% python3 -q
>>> import numpy as np
>>> from numpy import linalg as LA
>>> np.set_printoptions(suppress=True, linewidth=100)
>>> other = np.array([[0, 2], [2, 3], [2, 2], [2, 0], [0, 2], [0, 2]])
>>> basis = np.array([[-5, 9, -2, -7, -3], [-3, 4, -5, 2, 2]])
>>> rng = np.random.default_rng(76)
>>> mat = other @ basis + 0.05 * rng.normal(size=(6, 5))
>>> mat.round(3)
array([[ -6.029,   8.088,  -9.951,   4.025,   4.054],
       [-19.078,  30.031, -18.928,  -7.931,  -0.078],
       [-16.045,  26.023, -13.984, -10.038,  -1.938],
       [-10.002,  17.993,  -4.022, -13.926,  -6.06 ],
       [ -5.924,   7.984, -10.016,   3.984,   4.019],
       [ -6.011,   7.962,  -9.946,   4.049,   3.981]])
>>> LA.matrix_rank(mat, rtol=0.1)
np.int64(2)
>>> m1 = np.load("test9.npy")
>>> m1
array([[2, 0, 2, 2, 1, 2],
       [0, 0, 0, 0, 0, 0],
       [0, 2, 1, 1, 2, 1],
       [2, 0, 2, 2, 1, 2],
       [0, 0, 0, 0, 0, 0],
       [0, 0, 0, 0, 0, 0],
       [2, 0, 0, 0, 0, 2],
       [0, 0, 0, 0, 0, 0],
       [2, 3, 2, 1, 2, 2],
       [3, 1, 2, 3, 1, 2],
       [3, 1, 2, 3, 1, 2],
       [1, 2, 1, 1, 0, 1],
       [5, 3, 1, 2, 2, 3],
       [2, 0, 0, 0, 0, 2],
       [0, 1, 1, 0, 0, 1],
       [0, 1, 0, 1, 2, 0],
       [5, 4, 1, 3, 4, 3],
       [3, 1, 2, 3, 1, 2]])
>>> x0 = np.array([1, 2, 3, 1, 0, 3])
>>> rhs = m1 @ x0
>>> np.round(LA.lstsq(m1, rhs)[0], 3) + 0
array([1., 2., 3., 1., 0., 3.])
>>> np.round(LA.pinv(m1) @ m1, 3) + 0
array([[1., 0., 0., 0., 0., 0.],
       [0., 1., 0., 0., 0., 0.],
       [0., 0., 1., 0., 0., 0.],
       [0., 0., 0., 1., 0., 0.],
       [0., 0., 0., 0., 1., 0.],
       [0., 0., 0., 0., 0., 1.]])
>>> np.round(LA.solve(m1.T @ m1, m1.T @ rhs), 3) + 0
array([1., 2., 3., 1., 0., 3.])
>>> rhs = rhs + 0.3 * rng.normal(size=18)
>>> rhs.round(3)
array([15.959,  0.558, 10.917, 16.132, -0.402, -0.155,  7.678, -0.085, 21.046, 20.347, 19.805,
       11.941, 25.581,  8.267,  8.138,  2.956, 27.89 , 19.767])
>>> c, *_ = LA.lstsq(m1, rhs)
>>> round(LA.norm(rhs - m1 @ c), 3)
np.float64(1.066)
>>> [round(float(LA.norm(LA.solve(m1.T @ m1 + lam * np.eye(6), m1.T @ rhs))), 2) for lam in (0, 1, 10, 100)]
[4.91, 4.66, 3.91, 2.81]
>>> c.round()
array([1., 2., 3., 1., 0., 3.])
>>> J = np.loadtxt("case9.csv", delimiter=",")
>>> J
array([[ 0.38 , -0.744,  0.38 ],
       [ 0.604, -0.933,  0.604],
       [-0.149,  0.345, -0.149],
       [-0.537,  0.894, -0.537],
       [ 0.501, -0.867,  0.501],
       [-0.245,  0.537, -0.245],
       [-0.149,  0.345, -0.149],
       [-0.501,  0.867, -0.501],
       [-0.1  ,  0.235, -0.1  ],
       [-0.05 ,  0.119, -0.05 ],
       [ 0.291, -0.617,  0.291],
       [ 0.8  , -0.99 ,  0.8  ],
       [ 0.74 , -0.979,  0.74 ],
       [ 0.291, -0.617,  0.291],
       [ 0.1  , -0.235,  0.1  ],
       [ 0.336, -0.686,  0.336],
       [-0.1  ,  0.235, -0.1  ],
       [-0.245,  0.537, -0.245],
       [ 0.197, -0.446,  0.197],
       [ 0.336, -0.686,  0.336],
       [-0.245,  0.537, -0.245],
       [-0.1  ,  0.235, -0.1  ],
       [ 0.245, -0.537,  0.245],
       [ 0.   ,  0.   ,  0.   ],
       [ 0.691, -0.967,  0.691],
       [ 0.245, -0.537,  0.245],
       [-0.572,  0.915, -0.572],
       [ 0.38 , -0.744,  0.38 ],
       [ 0.05 , -0.119,  0.05 ],
       [ 0.291, -0.617,  0.291],
       [-0.572,  0.915, -0.572],
       [ 0.716, -0.974,  0.716],
       [ 0.664, -0.958,  0.664],
       [ 0.762, -0.984,  0.762],
       [ 0.149, -0.345,  0.149],
       [ 0.197, -0.446,  0.197],
       [ 0.336, -0.686,  0.336],
       [-0.74 ,  0.979, -0.74 ],
       [-0.149,  0.345, -0.149],
       [ 0.1  , -0.235,  0.1  ]])
>>> # column 2 repeats column 0
>>> Uu, sig, Vh = LA.svd(J)
>>> evecs = Vh[:(sig > 1e-8).sum()]
>>> x0 = J[15] + -3 * J[4] + rng.integers(2) * np.eye(3)[0]
>>> x0
array([-1.167,  1.915, -1.167])
>>> np.round(evecs.T @ evecs, 3) + 0
array([[0.5, 0. , 0.5],
       [0. , 1. , 0. ],
       [0.5, 0. , 0.5]])
>>> round(float(LA.norm(x0 - evecs.T @ evecs @ x0)), 3)
0.0
>>> LA.matrix_rank(np.vstack([J, x0]))
np.int64(2)
>>> np.allclose(evecs.T @ evecs @ x0, x0)
True
>>> A = np.array([[0, -9, 2, 3, 1, -5, 2, -6],
...     [0, 0, -1, 8, -7, 0, 8, 0],
...     [0, 0, 0, 7, -3, 0, 1, 2],
...     [0, 0, 0, 0, 3, -4, 5, 8],
...     [0, 0, 0, 0, 0, 6, -6, 0],
...     [0, 0, 0, 0, 0, 0, 8, 7],
...     [0, 0, 0, 0, 0, 0, 0, -1],
...     [0, 0, 0, 0, 0, 0, 0, 0]])
>>> Uu, sig, Vh = LA.svd(A)
>>> evecs = Vh[:(sig > 1e-8).sum()]
>>> x0 = A[2] + -1 * A[3] + rng.integers(2) * np.eye(8)[2]
>>> x0
array([ 0.,  0.,  0.,  7., -6.,  4., -4., -6.])
>>> np.round(LA.norm(x0 - evecs.T @ evecs @ x0), 3)
np.float64(0.0)
>>> LA.matrix_rank(np.vstack([A, x0]))
np.int64(7)
>>> np.round(np.diag(evecs.T @ evecs), 3)
array([0., 1., 1., 1., 1., 1., 1., 1.])
>>> A @ A
array([[   0,    0,    9,  -58,   66,   -6, -101,   -9],
       [   0,    0,    0,   -7,   27,  -74,   81,   54],
       [   0,    0,    0,    0,   21,  -46,   53,   55],
       [   0,    0,    0,    0,    0,   18,  -50,  -33],
       [   0,    0,    0,    0,    0,    0,   48,   48],
       [   0,    0,    0,    0,    0,    0,    0,   -8],
       [   0,    0,    0,    0,    0,    0,    0,    0],
       [   0,    0,    0,    0,    0,    0,    0,    0]])
>>> [int(LA.matrix_rank(LA.matrix_power(A, p))) for p in range(1, 9)]
[7, 6, 5, 4, 3, 2, 1, 0]
>>> W0 = np.load("dump.npy")
>>> W0
array([[ 16,  10,  -4,   4,   4,   8,  -2,  12,  -8],
       [  8,   5,  -2,   2,   2,   4,  -1,   6,  -4],
       [  0,   0,   0,   0,   0,   0,   0,   0,   0],
       [  0,   0,   0,   0,   0,   0,   0,   0,   0],
       [ 24,  15,  -6,   6,   6,  12,  -3,  18, -12],
       [  8,   5,  -2,   2,   2,   4,  -1,   6,  -4],
       [  0,   0,   0,   0,   0,   0,   0,   0,   0],
       [ 16,  10,  -4,   4,   4,   8,  -2,  12,  -8]])
>>> # row 3 repeats row 2
>>> Uu, sig, Vh = LA.svd(W0)
>>> evecs = Vh[:(sig > 1e-8).sum()]
>>> x0 = W0[7] + -2 * W0[1] + rng.integers(2) * np.eye(9)[3]
>>> x0
array([0., 0., 0., 1., 0., 0., 0., 0., 0.])
>>> np.allclose(evecs.T @ evecs @ x0, x0)
False
>>> LA.matrix_rank(np.vstack([W0, x0]))
np.int64(2)
>>> np.allclose(W0[:-1].T @ LA.lstsq(W0[:-1].T, W0[-1])[0], W0[-1])
True
>>> np.abs(np.diag(LA.qr(W0)[1])) > 1e-9
array([ True, False, False, False, False, False, False, False])
>>> LA.lstsq(W0[:-1].T, W0[-1])[2]
np.int32(1)
>>> Uu, sig, Vh = LA.svd(W0)
>>> sig.round(3) + 0
array([56.833,  0.   ,  0.   ,  0.   ,  0.   ,  0.   ,  0.   ,  0.   ])
>>> np.argmax(sig[:-1] / (sig[1:] + 1e-6)) + 1
np.int64(1)
>>> other = Uu[:, :1] @ np.diag(sig[:1]) @ Vh[:1]
>>> np.round(LA.norm(W0 - other) / LA.norm(W0), 3)
np.float64(0.0)
>>> other.round(3)
array([[ 16.,  10.,  -4.,   4.,   4.,   8.,  -2.,  12.,  -8.],
       [  8.,   5.,  -2.,   2.,   2.,   4.,  -1.,   6.,  -4.],
       [  0.,   0.,   0.,   0.,   0.,   0.,   0.,   0.,   0.],
       [  0.,   0.,   0.,   0.,   0.,   0.,   0.,   0.,   0.],
       [ 24.,  15.,  -6.,   6.,   6.,  12.,  -3.,  18., -12.],
       [  8.,   5.,  -2.,   2.,   2.,   4.,  -1.,   6.,  -4.],
       [  0.,   0.,   0.,   0.,   0.,   0.,   0.,   0.,   0.],
       [ 16.,  10.,  -4.,   4.,   4.,   8.,  -2.,  12.,  -8.]])
>>> LA.matrix_rank(W0, rtol=0.05)
np.int64(1)
>>> round(LA.norm(W0 - other, 2), 3), np.round(sig[1], 3)
(np.float64(0.0), np.float64(0.0))
>>> M = np.loadtxt("layer10.csv", delimiter=",")
>>> M
array([[ 3.,  3.,  3.,  3.],
       [ 3.,  6.,  6.,  6.],
       [ 3.,  6.,  9.,  9.],
       [ 3.,  6.,  9., 12.]])
>>> # symmetric, so the eigenvalues are real
>>> u = np.array([6, -5])
>>> np.array([np.convolve(row, u, "same") for row in M])
array([[18.,  3.,  3.,  3.],
       [18., 21.,  6.,  6.],
       [18., 21., 24.,  9.],
       [18., 21., 24., 27.]])
>>> np.convolve(M[3], u)
array([ 18.,  21.,  24.,  27., -60.])
>>> np.correlate(M[3], M[0], "full")
array([ 9., 27., 54., 90., 81., 63., 36.])
>>> Lm = LA.cholesky(M)
>>> Lm.round(3)
array([[1.732, 0.   , 0.   , 0.   ],
       [1.732, 1.732, 0.   , 0.   ],
       [1.732, 1.732, 1.732, 0.   ],
       [1.732, 1.732, 1.732, 1.732]])
>>> np.round(M / np.sqrt(np.outer(np.diag(M), np.diag(M))), 3)
array([[1.   , 0.707, 0.577, 0.5  ],
       [0.707, 1.   , 0.816, 0.707],
       [0.577, 0.816, 1.   , 0.866],
       [0.5  , 0.707, 0.866, 1.   ]])
>>> LA.eigvalsh(M).min() > 0
np.True_
>>> round(np.prod(np.diag(Lm)) ** 2, 3), np.round(LA.det(M), 3)
(np.float64(81.0), np.float64(81.0))
>>> arr = np.loadtxt("block10.csv", delimiter=",")
>>> arr
array([[6., 1., 1., 1., 1.],
       [1., 6., 1., 1., 1.],
       [1., 1., 6., 1., 1.],
       [1., 1., 1., 6., 1.],
       [1., 1., 1., 1., 6.]])
>>> w1 = np.array([[3, -5, -1, 5, 1],
...     [0, 2, -1, 4, -4],
...     [-4, 1, -1, -4, 1],
...     [-5, -3, 1, 0, -2],
...     [-5, 4, -1, 4, -5]])
>>> c = np.array([1, 3, 0, 0, 3])
>>> act = np.maximum(arr @ w1 + c, 0)
>>> act
array([[ 5.,  0.,  0., 34.,  0.],
       [ 0., 12.,  0., 29.,  0.],
       [ 0.,  7.,  0.,  0.,  0.],
       [ 0.,  0.,  2.,  9.,  0.],
       [ 0., 22.,  0., 29.,  0.]])
>>> (act > 0).astype(int)
array([[1, 0, 0, 1, 0],
       [0, 1, 0, 1, 0],
       [0, 1, 0, 0, 0],
       [0, 0, 1, 1, 0],
       [0, 1, 0, 1, 0]])
>>> basis = np.array([[2, 0], [2, 1], [0, 2], [0, 2], [0, 2]])
>>> w1 @ basis
array([[ -4,   5],
       [  4,   0],
       [ -6,  -7],
       [-16,  -5],
       [ -2,   0]])
>>> (act @ basis).round(6).argmax(axis=1)
array([1, 1, 0, 1, 1])
>>> x0 = np.array([1, 2, 0, 2, 3])
>>> h1 = np.maximum(act @ x0, 0)
>>> np.maximum(act @ (3 * x0), 0)
array([219., 246.,  42.,  54., 306.])
>>> np.flatnonzero(h1 > 1e-9)
array([0, 1, 2, 3, 4])
>>> act * (h1 > 1e-9)[:, None]
array([[ 5.,  0.,  0., 34.,  0.],
       [ 0., 12.,  0., 29.,  0.],
       [ 0.,  7.,  0.,  0.,  0.],
       [ 0.,  0.,  2.,  9.,  0.],
       [ 0., 22.,  0., 29.,  0.]])
>>> F = np.loadtxt("x.csv", delimiter=",")
>>> F
array([[ 1., -3.,  7., -2.],
       [-3.,  2., -5., -3.],
       [-7.,  4.,  0., -6.],
       [-4.,  2.,  5., -3.],
       [ 0., -8.,  6., -3.],
       [ 0.,  0.,  0.,  0.],
       [-3.,  2., -5., -3.],
       [-5., -3.,  4., -4.],
       [ 5., -5.,  2.,  1.],
       [ 5., -5.,  2.,  1.],
       [-3.,  2., -5., -3.]])
>>> # row 6 repeats row 1
>>> basis = F[[10, 2]].astype(float)
>>> for _ in range(6):
...     lab = LA.norm(F[:, None] - basis, axis=-1).argmin(axis=1)
...     basis = np.array([F[lab == j].mean(axis=0) for j in range(2)])
... 
>>> lab
array([1, 0, 1, 1, 1, 0, 0, 1, 0, 0, 0])
>>> basis.round(3)
array([[ 0.167, -0.667, -1.833, -1.167],
       [-3.   , -1.6  ,  4.4  , -3.6  ]])
>>> np.bincount(lab)
array([6, 5])
